$ python -q
>>> import numpy as np
>>> np.set_printoptions(precision=1, suppress=True, linewidth=100, legacy="1.25")
>>> W0 = np.load("w.npy")
>>> W0.round(1) + 0
array([[-1.8, -0.1,  3. , -0.4, -3.2,  1.6],
       [ 1.8, -0.2, -3.1,  0.5,  3.2, -1.4],
       [-0.3,  3.7,  2.3, -1.1, -0.5, -2.1],
       [ 1.4,  2.6, -1.2, -0.4,  2.6, -2.9],
       [ 1.7, -1. , -3.3,  0.7,  3. , -0.8],
       [-1.8, -0.4,  2.8, -0.4, -3.2,  1.8],
       [-1.8, -0.3,  2.9, -0.4, -3.2,  1.8],
       [-0.8, -3.5, -0.3,  0.8, -1.6,  3. ],
       [-0.9,  3.1,  3. , -1.1, -1.6, -1.2],
       [-1.8,  0.1,  3.1, -0.5, -3.2,  1.5],
       [-1.6, -1.8,  1.9,  0.1, -3. ,  2.6],
       [ 1.6,  1.8, -2. , -0.1,  3. , -2.6],
       [ 0.9, -3.1, -3. ,  1.1,  1.6,  1.2],
       [ 0.2,  3.8,  1.5, -1. ,  0.4, -2.6],
       [ 0.8, -3.4, -2.8,  1.1,  1.3,  1.5],
       [-1.7, -1.5,  2.2,  0. , -3.1,  2.4],
       [ 1.8,  0.2, -2.9,  0.4,  3.2, -1.7],
       [-0.7, -3.6, -0.5,  0.8, -1.3,  2.9],
       [ 1.1, -2.9, -3.2,  1.1,  1.9,  0.9],
       [-1.7,  1.1,  3.3, -0.7, -3. ,  0.7],
       [-0.9, -3.4,  0. ,  0.7, -1.8,  3. ],
       [-1.2,  2.7,  3.2, -1.1, -2.1, -0.7],
       [ 0.7, -3.5, -2.7,  1.1,  1.1,  1.7],
       [-0.9, -3.4, -0.1,  0.7, -1.7,  3. ],
       [ 0.8,  3.6,  0.3, -0.8,  1.5, -3. ],
       [-1.8, -0.2,  2.9, -0.4, -3.2,  1.7],
       [-0.6, -3.7, -0.8,  0.9, -1.1,  2.9],
       [-0.2,  3.8,  2.1, -1.1, -0.3, -2.2],
       [-1.2, -3. ,  0.6,  0.6, -2.2,  3. ],
       [-1.7,  0.7,  3.3, -0.6, -3.1,  1. ],
       [-0.2,  3.8,  2.1, -1.1, -0.3, -2.2]])
>>> rk = np.linalg.matrix_rank(W0)
>>> rk
2
>>> null = np.linalg.svd(W0)[2][rk:].T
>>> np.linalg.matrix_rank(W0.T @ W0), np.linalg.matrix_rank(W0 @ W0.T)
(2, 2)
>>> [int(np.linalg.matrix_rank(W0[:, :j + 1])) for j in range(6)]
[1, 2, 2, 2, 2, 2]
>>> [int(np.linalg.matrix_rank(np.delete(W0, i, axis=0))) for i in range(31)]
[2, 2, 2, 2, 2, 2, 2, 2, 2, 2, 2, 2, 2, 2, 2, 2, 2, 2, 2, 2, 2, 2, 2, 2, 2, 2, 2, 2, 2, 2, 2]
>>> Ac = W0 - W0.mean(axis=0)
>>> evecs = np.linalg.svd(Ac)[2][:2]
>>> out = Ac - Ac @ evecs.T @ evecs
>>> np.round(np.cov(Ac @ evecs.T, rowvar=False), 1) + 0
array([[12.5,  0. ],
       [ 0. , 12.2]])
>>> np.linalg.norm(out, axis=1).round(6).argmax()
0
>>> np.diag(evecs.T @ evecs)
array([0.1, 0.6, 0.5, 0.1, 0.4, 0.4])
>>> np.round(out.std(axis=0), 1) + 0
array([0., 0., 0., 0., 0., 0.])
>>> dist = np.linalg.norm(W0[:, None] - W0[None], axis=-1)
>>> dist.shape
(31, 31)
>>> dist[26].round(6).argsort(kind="stable")[:4]
array([26, 17,  7, 23])
>>> np.unravel_index(dist.round(6).argmax(), dist.shape)
(8, 12)
>>> np.flatnonzero(dist[26] < dist.mean() / 2)
array([ 7, 17, 20, 23, 26, 28])
>>> dist.mean(axis=1).argmax()
11
>>> np.linalg.norm(W0, axis=1)
array([5., 5., 5., 5., 5., 5., 5., 5., 5., 5., 5., 5., 5., 5., 5., 5., 5., 5., 5., 5., 5., 5., 5.,
       5., 5., 5., 5., 5., 5., 5., 5.])
>>> gram = np.cov(W0, rowvar=False)
>>> gram
array([[ 1.6,  0.2, -2.6,  0.3,  2.9, -1.5],
       [ 0.2,  7.2,  2.9, -2. ,  0.6, -4.8],
       [-2.6,  2.9,  5.7, -1.5, -4.6,  0.4],
       [ 0.3, -2. , -1.5,  0.6,  0.6,  1. ],
       [ 2.9,  0.6, -4.6,  0.6,  5.2, -2.9],
       [-1.5, -4.8,  0.4,  1. , -2.9,  4.4]])
>>> gram.shape
(6, 6)
>>> np.corrcoef(W0.T)
array([[ 1. ,  0.1, -0.9,  0.3,  1. , -0.6],
       [ 0.1,  1. ,  0.5, -0.9,  0.1, -0.9],
       [-0.9,  0.5,  1. , -0.8, -0.8,  0.1],
       [ 0.3, -0.9, -0.8,  1. ,  0.3,  0.6],
       [ 1. ,  0.1, -0.8,  0.3,  1. , -0.6],
       [-0.6, -0.9,  0.1,  0.6, -0.6,  1. ]])
>>> np.median(W0, axis=0)
array([-0.7, -0.2,  0.6, -0.1, -1.3,  1.2])
>>> W0.std(axis=0)
array([1.2, 2.6, 2.4, 0.8, 2.2, 2.1])
>>> np.argwhere(np.triu(np.abs(np.corrcoef(W0.T)) > 0.8, 1))
array([[0, 2],
       [0, 4],
       [1, 3],
       [1, 5],
       [2, 4]])
>>> np.round(np.linalg.eigvalsh(gram)[::-1], 1) + 0
array([12.5, 12.2,  0. ,  0. ,  0. ,  0. ])
>>> m1 = np.array([[0, 6, 8, 0], [0, 2, 9, 3], [4, 3, 2, 7], [8, 7, 7, 7]])
>>> m1
array([[0, 6, 8, 0],
       [0, 2, 9, 3],
       [4, 3, 2, 7],
       [8, 7, 7, 7]])
>>> u = np.array([1, 2, 1, -1])
>>> out = m1 + np.outer(u, np.eye(4)[3])
>>> np.linalg.matrix_rank(np.linalg.inv(out) - np.linalg.inv(m1), tol=1e-8)
1
>>> round(float(np.linalg.det(out) / np.linalg.det(m1)), 1), round(1 + np.linalg.solve(m1, u)[3], 1)
(1.5, 1.5)
>>> proj = np.triu(np.array([[1, 2, 1, 2], [0, 1, 0, 2], [1, 0, 0, 2], [2, 2, 2, 2]]), 1) + np.eye(4)
>>> out = proj @ m1 @ np.linalg.inv(proj)
>>> np.poly(out)
array([    1.,   -11.,   -97.,  -723., -1184.])
>>> np.trace(out), np.trace(m1)
(11.0, 11)
>>> q = m1.astype(float).copy()
>>> for j in range(4):
...     q[:, j] -= q[:, :j] @ (q[:, :j].T @ q[:, j])
...     q[:, j] /= np.linalg.norm(q[:, j])
... 
>>> q.round(1) + 0
array([[ 0. ,  0.9, -0.3,  0. ],
       [ 0. ,  0.3,  0.9,  0.1],
       [ 0.4, -0.1, -0.1,  0.9],
       [ 0.9,  0. ,  0. , -0.4]])
>>> np.round(q.T @ q, 1) + 0
array([[1., 0., 0., 0.],
       [0., 1., 0., 0.],
       [0., 0., 1., 0.],
       [0., 0., 0., 1.]])
>>> u = np.array([-2, 0, -1, -1, 1, 1, 1, 0, 1, 0])
>>> data = np.array([np.roll(u, i) for i in range(10)])
>>> data
array([[-2,  0, -1, -1,  1,  1,  1,  0,  1,  0],
       [ 0, -2,  0, -1, -1,  1,  1,  1,  0,  1],
       [ 1,  0, -2,  0, -1, -1,  1,  1,  1,  0],
       [ 0,  1,  0, -2,  0, -1, -1,  1,  1,  1],
       [ 1,  0,  1,  0, -2,  0, -1, -1,  1,  1],
       [ 1,  1,  0,  1,  0, -2,  0, -1, -1,  1],
       [ 1,  1,  1,  0,  1,  0, -2,  0, -1, -1],
       [-1,  1,  1,  1,  0,  1,  0, -2,  0, -1],
       [-1, -1,  1,  1,  1,  0,  1,  0, -2,  0],
       [ 0, -1, -1,  1,  1,  1,  0,  1,  0, -2]])
>>> Uu, s, vt = np.linalg.svd(data, full_matrices=False)
>>> np.cumsum(s ** 2) / np.sum(s ** 2)
array([0.3, 0.5, 0.7, 0.8, 0.9, 1. , 1. , 1. , 1. , 1. ])
>>> np.round(np.sqrt((s ** 2).sum()), 1), round(np.linalg.norm(data), 1)
(10.0, 10.0)
>>> (s > 1e-8).sum()
8
>>> np.allclose(Uu * s @ vt, data)
True
>>> np.round(s / s[0], 1) + 0
array([1. , 1. , 0.7, 0.7, 0.6, 0.6, 0.1, 0.1, 0. , 0. ])
>>> np.round(vt @ vt.T, 1) + 0
array([[1., 0., 0., 0., 0., 0., 0., 0., 0., 0.],
       [0., 1., 0., 0., 0., 0., 0., 0., 0., 0.],
       [0., 0., 1., 0., 0., 0., 0., 0., 0., 0.],
       [0., 0., 0., 1., 0., 0., 0., 0., 0., 0.],
       [0., 0., 0., 0., 1., 0., 0., 0., 0., 0.],
       [0., 0., 0., 0., 0., 1., 0., 0., 0., 0.],
       [0., 0., 0., 0., 0., 0., 1., 0., 0., 0.],
       [0., 0., 0., 0., 0., 0., 0., 1., 0., 0.],
       [0., 0., 0., 0., 0., 0., 0., 0., 1., 0.],
       [0., 0., 0., 0., 0., 0., 0., 0., 0., 1.]])
>>> Uu, s, vt = np.linalg.svd(W0)
>>> s.round(1) + 0
array([20.2, 19.2,  0. ,  0. ,  0. ,  0. ])
>>> np.argmax(s[:-1] / (s[1:] + 1e-6)) + 1
2
>>> out = Uu[:, :2] @ np.diag(s[:2]) @ vt[:2]
>>> np.linalg.matrix_rank(W0, rtol=0.05)
2
>>> round(np.abs(W0 - out).max(), 1)
0.0
>>> round(float(np.linalg.norm(W0 - out, 2)), 1), round(float(s[2]), 1)
(0.0, 0.0)
>>> np.round(data @ np.linalg.pinv(data) @ data, 1) + 0
array([[-2.,  0., -1., -1.,  1.,  1.,  1.,  0.,  1.,  0.],
       [ 0., -2.,  0., -1., -1.,  1.,  1.,  1.,  0.,  1.],
       [ 1.,  0., -2.,  0., -1., -1.,  1.,  1.,  1.,  0.],
       [ 0.,  1.,  0., -2.,  0., -1., -1.,  1.,  1.,  1.],
       [ 1.,  0.,  1.,  0., -2.,  0., -1., -1.,  1.,  1.],
       [ 1.,  1.,  0.,  1.,  0., -2.,  0., -1., -1.,  1.],
       [ 1.,  1.,  1.,  0.,  1.,  0., -2.,  0., -1., -1.],
       [-1.,  1.,  1.,  1.,  0.,  1.,  0., -2.,  0., -1.],
       [-1., -1.,  1.,  1.,  1.,  0.,  1.,  0., -2.,  0.],
       [ 0., -1., -1.,  1.,  1.,  1.,  0.,  1.,  0., -2.]])
>>> J = np.array([[2, 0, 1, 1, 1, 2, 2, 1, 1],
...     [1, 0, 2, 1, 1, 1, 2, 2, 1],
...     [0, 1, 2, 0, 1, 1, 2, 0, 0]])
>>> J[2] = J[1]
>>> J
array([[2, 0, 1, 1, 1, 2, 2, 1, 1],
       [1, 0, 2, 1, 1, 1, 2, 2, 1],
       [1, 0, 2, 1, 1, 1, 2, 2, 1]])
>>> rk = np.linalg.matrix_rank(J)
>>> rk
2
>>> null = np.linalg.svd(J)[2][rk:].T
>>> np.round(J @ null, 1) + 0
array([[0., 0., 0., 0., 0., 0., 0.],
       [0., 0., 0., 0., 0., 0., 0.],
       [0., 0., 0., 0., 0., 0., 0.]])
>>> null.shape
(9, 7)
>>> np.round(null @ null.T, 1) + 0
array([[ 0.6,  0. ,  0.1, -0.1, -0.1, -0.4, -0.2,  0.1, -0.1],
       [ 0. ,  1. ,  0. ,  0. ,  0. ,  0. ,  0. ,  0. ,  0. ],
       [ 0.1,  0. ,  0.6, -0.1, -0.1,  0.1, -0.2, -0.4, -0.1],
       [-0.1,  0. , -0.1,  0.9, -0.1, -0.1, -0.1, -0.1, -0.1],
       [-0.1,  0. , -0.1, -0.1,  0.9, -0.1, -0.1, -0.1, -0.1],
       [-0.4,  0. ,  0.1, -0.1, -0.1,  0.6, -0.2,  0.1, -0.1],
       [-0.2,  0. , -0.2, -0.1, -0.1, -0.2,  0.7, -0.2, -0.1],
       [ 0.1,  0. , -0.4, -0.1, -0.1,  0.1, -0.2,  0.6, -0.1],
       [-0.1,  0. , -0.1, -0.1, -0.1, -0.1, -0.1, -0.1,  0.9]])
>>> [int(np.linalg.matrix_rank(J[:, :j + 1])) for j in range(9)]
[1, 1, 2, 2, 2, 2, 2, 2, 2]
>>> X = np.loadtxt("dump.csv", delimiter=",")
>>> X
array([[ 1.,  0., -3.],
       [ 1.,  0., -3.],
       [ 4.,  3.,  0.],
       [ 5.,  4.,  1.],
       [ 6.,  5.,  2.]])
>>> [round(float(x), 1) for x in np.linalg.svd(X, compute_uv=False)[:3]]
[11.4, 4.6, 0.0]
>>> round(np.linalg.norm(X, 2) / np.linalg.norm(X), 1)
0.9
>>> np.linalg.matrix_rank(X, rtol=0.1)
2
